% python3 -q
>>> import numpy as np
>>> import numpy.linalg as la
>>> np.set_printoptions(precision=1, suppress=True, linewidth=140)
>>> feats = np.load("m.npy")
>>> feats
array([[ 1,  1,  1,  1,  1,  1,  1,  1],
       [ 1,  1, -1, -1, -1, -1,  1,  1],
       [ 1,  1, -1, -1,  1,  1, -1, -1],
       [ 1, -1, -1,  1,  1, -1, -1,  1],
       [ 1, -1,  1, -1, -1,  1, -1,  1],
       [ 1,  1,  1,  1, -1, -1, -1, -1],
       [ 1, -1,  1, -1,  1, -1,  1, -1],
       [ 1, -1, -1,  1, -1,  1,  1, -1]])
>>> la.matrix_power(feats, 4)
array([[ 64,   0,   0,   0,   0,   0,   0,   0],
       [  0,   0,  32, -32,  32,  32,   0,   0],
       [  0,   0,  32,   0,   0, -32,  32,  32],
       [  0,   0,   0,  32,  32,   0, -32,  32],
       [  0,   0, -32,   0,   0,  32,  32,  32],
       [  0,   0,   0,  32,  32,   0,  32, -32],
       [  0,  64,   0,   0,   0,   0,   0,   0],
       [  0,   0,  32,  32, -32,  32,   0,   0]])
>>> (feats + feats.T) / 2
array([[ 1.,  1.,  1.,  1.,  1.,  1.,  1.,  1.],
       [ 1.,  1.,  0., -1., -1.,  0.,  0.,  0.],
       [ 1.,  0., -1., -1.,  1.,  1.,  0., -1.],
       [ 1., -1., -1.,  1.,  0.,  0., -1.,  1.],
       [ 1., -1.,  1.,  0., -1.,  0.,  0.,  0.],
       [ 1.,  0.,  1.,  0.,  0., -1., -1.,  0.],
       [ 1.,  0.,  0., -1.,  0., -1.,  1.,  0.],
       [ 1.,  0., -1.,  1.,  0.,  0.,  0., -1.]])
>>> np.sort(np.abs(la.eigvals(feats)))
array([2.8, 2.8, 2.8, 2.8, 2.8, 2.8, 2.8, 2.8])
>>> round(la.det(feats), 1)
np.float64(4096.0)
>>> np.allclose(feats @ feats.T, feats.T @ feats)
True
>>> round(float(np.abs(la.eigvals(feats)).max()), 1)
2.8
